$ python3 -q
>>> import numpy as np
>>> import numpy.linalg as la
>>> np.set_printoptions(precision=3, suppress=True, linewidth=120)
>>> def tidy(a):
...     return np.round(a, 3) + 0
... 
>>> s = 10 * 0.5 ** np.arange(9)
>>> rng = np.random.default_rng(7571)
>>> W0 = rng.normal(size=(43, 9)) * rng.permutation(s)
>>> print(tidy(W0))
[[  0.134  -0.08   -1.313  -2.776  -0.018   2.761  -9.333  -3.398  -0.088]
 [  0.039  -0.066   0.2    -0.298  -0.022   5.097  -0.995   1.768   0.045]
 [  0.671   0.007   1.757  -0.5    -0.055   2.172  -9.777  -6.131   0.076]
 [  0.111   0.081   0.046  -1.356   0.03    1.75    0.458  -9.461   0.059]
 [  0.094   0.069   0.382  -0.196   0.027  -0.565   2.005   9.287  -0.11 ]
 [ -0.019   0.077   0.369  -1.38    0.008   1.545   4.461   3.336   0.106]
 [ -0.02    0.032  -0.116   0.39    0.018  -1.261   5.805 -24.665  -0.004]
 [  0.153   0.103  -0.446  -0.229   0.032   0.803   2.155   8.404   0.061]
 [ -0.479  -0.06   -0.266   1.121  -0.007   2.013   1.893 -14.136  -0.029]
 [  0.011   0.036  -1.07    1.119  -0.02    2.164  -1.665   0.996   0.109]
 [ -0.292  -0.011  -0.623   0.676   0.106  -2.038  -5.021 -14.78    0.11 ]
 [ -0.05    0.015  -0.247  -0.38    0.103  -2.549   8.966  -7.298   0.107]
 [ -0.426   0.051  -0.585   0.681   0.005   0.033  -8.249  -3.961   0.104]
 [  0.017   0.058   0.448   0.958  -0.007   0.887   5.152   1.513   0.205]
 [  0.665  -0.008  -0.64   -0.58   -0.031   1.064   9.667 -19.399  -0.295]
 [ -0.476  -0.03   -1.016   0.569  -0.044  -1.764   4.343  14.412  -0.011]
 [ -0.128  -0.003  -0.181   0.372   0.      4.592   7.33   11.542  -0.121]
 [  0.601  -0.141   0.292  -0.233   0.002  -1.738   2.729 -10.77    0.106]
 [ -0.414   0.035  -1.09   -0.179  -0.078   0.07    0.402  -8.568  -0.201]
 [ -0.067  -0.108   0.456   0.757   0.024   1.148  -1.566   0.975  -0.203]
 [ -0.103  -0.024   0.566  -1.36   -0.008  -2.06    0.725   2.302   0.077]
 [ -0.495   0.109  -0.072   0.668  -0.008  -1.646  -0.6     9.633  -0.143]
 [ -0.361  -0.073  -0.393  -2.745  -0.079  -3.67    2.644  12.718   0.022]
 [ -0.158   0.038  -0.564  -1.514   0.009   2.051  -2.595 -16.96   -0.128]
 [ -0.137   0.022  -0.395  -1.738   0.013   3.108   4.398   8.278  -0.025]
 [ -0.223  -0.191   0.416   1.508   0.068  -0.537   2.541   8.643   0.248]
 [ -0.32    0.128   0.593   1.528   0.047  -0.388   3.66    5.858  -0.162]
 [  0.151  -0.143   2.035   1.48    0.015   0.925  -2.893   0.114  -0.239]
 [ -0.005  -0.091  -0.406  -0.374   0.037   0.275   3.357 -11.197  -0.237]
 [  0.291   0.032  -0.031   0.695   0.034  -3.545   1.357  -3.63    0.012]
 [ -0.389   0.031  -0.791  -0.075   0.034  -0.777   6.016 -23.271  -0.195]
 [  0.323   0.066  -0.505   0.      0.087  -2.793  -1.472  25.466  -0.11 ]
 [  0.171   0.029   0.518  -0.054  -0.077   1.593   8.609  16.903  -0.179]
 [ -0.045  -0.061   1.336  -0.034   0.017   0.618   2.963   2.871  -0.245]
 [ -0.453  -0.045   0.399   0.48   -0.02   -0.155  -1.527  18.367  -0.05 ]
 [  0.362  -0.083  -0.722   1.419  -0.046  -1.915   6.908  -0.537  -0.247]
 [  0.017  -0.021  -0.197  -1.714   0.056   0.005   5.077   4.845   0.141]
 [  0.153   0.009  -0.1    -0.329   0.006   1.473  13.325  -0.103  -0.168]
 [ -0.005   0.074   0.127   0.503  -0.013  -1.093  -6.234  -6.299   0.206]
 [  0.467   0.027   0.187  -1.426   0.045   1.076  -4.818  -7.546   0.066]
 [ -0.105  -0.125  -0.634  -0.422   0.034   1.8    -3.576   5.384  -0.158]
 [  0.15   -0.063   0.777  -0.033   0.041   0.21   13.394   8.084  -0.13 ]
 [  0.083   0.103   1.513   0.5     0.071   4.172  -6.457  13.117  -0.078]]
>>> z = rng.permutation(9)
>>> other = W0[:, z] * rng.choice([-1, 1], 9)
>>> print(tidy(other))
[[  2.776  -2.761  -0.088   3.398  -9.333   1.313  -0.08    0.018   0.134]
 [  0.298  -5.097   0.045  -1.768  -0.995  -0.2    -0.066   0.022   0.039]
 [  0.5    -2.172   0.076   6.131  -9.777  -1.757   0.007   0.055   0.671]
 [  1.356  -1.75    0.059   9.461   0.458  -0.046   0.081  -0.03    0.111]
 [  0.196   0.565  -0.11   -9.287   2.005  -0.382   0.069  -0.027   0.094]
 [  1.38   -1.545   0.106  -3.336   4.461  -0.369   0.077  -0.008  -0.019]
 [ -0.39    1.261  -0.004  24.665   5.805   0.116   0.032  -0.018  -0.02 ]
 [  0.229  -0.803   0.061  -8.404   2.155   0.446   0.103  -0.032   0.153]
 [ -1.121  -2.013  -0.029  14.136   1.893   0.266  -0.06    0.007  -0.479]
 [ -1.119  -2.164   0.109  -0.996  -1.665   1.07    0.036   0.02    0.011]
 [ -0.676   2.038   0.11   14.78   -5.021   0.623  -0.011  -0.106  -0.292]
 [  0.38    2.549   0.107   7.298   8.966   0.247   0.015  -0.103  -0.05 ]
 [ -0.681  -0.033   0.104   3.961  -8.249   0.585   0.051  -0.005  -0.426]
 [ -0.958  -0.887   0.205  -1.513   5.152  -0.448   0.058   0.007   0.017]
 [  0.58   -1.064  -0.295  19.399   9.667   0.64   -0.008   0.031   0.665]
 [ -0.569   1.764  -0.011 -14.412   4.343   1.016  -0.03    0.044  -0.476]
 [ -0.372  -4.592  -0.121 -11.542   7.33    0.181  -0.003   0.     -0.128]
 [  0.233   1.738   0.106  10.77    2.729  -0.292  -0.141  -0.002   0.601]
 [  0.179  -0.07   -0.201   8.568   0.402   1.09    0.035   0.078  -0.414]
 [ -0.757  -1.148  -0.203  -0.975  -1.566  -0.456  -0.108  -0.024  -0.067]
 [  1.36    2.06    0.077  -2.302   0.725  -0.566  -0.024   0.008  -0.103]
 [ -0.668   1.646  -0.143  -9.633  -0.6     0.072   0.109   0.008  -0.495]
 [  2.745   3.67    0.022 -12.718   2.644   0.393  -0.073   0.079  -0.361]
 [  1.514  -2.051  -0.128  16.96   -2.595   0.564   0.038  -0.009  -0.158]
 [  1.738  -3.108  -0.025  -8.278   4.398   0.395   0.022  -0.013  -0.137]
 [ -1.508   0.537   0.248  -8.643   2.541  -0.416  -0.191  -0.068  -0.223]
 [ -1.528   0.388  -0.162  -5.858   3.66   -0.593   0.128  -0.047  -0.32 ]
 [ -1.48   -0.925  -0.239  -0.114  -2.893  -2.035  -0.143  -0.015   0.151]
 [  0.374  -0.275  -0.237  11.197   3.357   0.406  -0.091  -0.037  -0.005]
 [ -0.695   3.545   0.012   3.63    1.357   0.031   0.032  -0.034   0.291]
 [  0.075   0.777  -0.195  23.271   6.016   0.791   0.031  -0.034  -0.389]
 [  0.      2.793  -0.11  -25.466  -1.472   0.505   0.066  -0.087   0.323]
 [  0.054  -1.593  -0.179 -16.903   8.609  -0.518   0.029   0.077   0.171]
 [  0.034  -0.618  -0.245  -2.871   2.963  -1.336  -0.061  -0.017  -0.045]
 [ -0.48    0.155  -0.05  -18.367  -1.527  -0.399  -0.045   0.02   -0.453]
 [ -1.419   1.915  -0.247   0.537   6.908   0.722  -0.083   0.046   0.362]
 [  1.714  -0.005   0.141  -4.845   5.077   0.197  -0.021  -0.056   0.017]
 [  0.329  -1.473  -0.168   0.103  13.325   0.1     0.009  -0.006   0.153]
 [ -0.503   1.093   0.206   6.299  -6.234  -0.127   0.074   0.013  -0.005]
 [  1.426  -1.076   0.066   7.546  -4.818  -0.187   0.027  -0.045   0.467]
 [  0.422  -1.8    -0.158  -5.384  -3.576   0.634  -0.125  -0.034  -0.105]
 [  0.033  -0.21   -0.13   -8.084  13.394  -0.777  -0.063  -0.041   0.15 ]
 [ -0.5    -4.172  -0.078 -13.117  -6.457  -1.513   0.103  -0.071   0.083]]
>>> left, _, Vt = la.svd(W0.T @ other)
>>> print(z)
[3 5 8 7 6 2 1 4 0]
>>> print(tidy(left @ Vt))
[[ 0.  0.  0.  0.  0.  0.  0.  0.  1.]
 [ 0.  0.  0.  0.  0.  0.  1.  0.  0.]
 [ 0.  0.  0.  0.  0. -1.  0.  0.  0.]
 [-1.  0.  0.  0.  0.  0.  0.  0.  0.]
 [ 0.  0.  0.  0.  0.  0.  0. -1.  0.]
 [ 0. -1.  0.  0.  0.  0.  0.  0.  0.]
 [ 0.  0.  0.  0.  1.  0.  0.  0.  0.]
 [ 0.  0.  0. -1.  0.  0.  0.  0.  0.]
 [ 0.  0.  1.  0.  0.  0.  0.  0.  0.]]
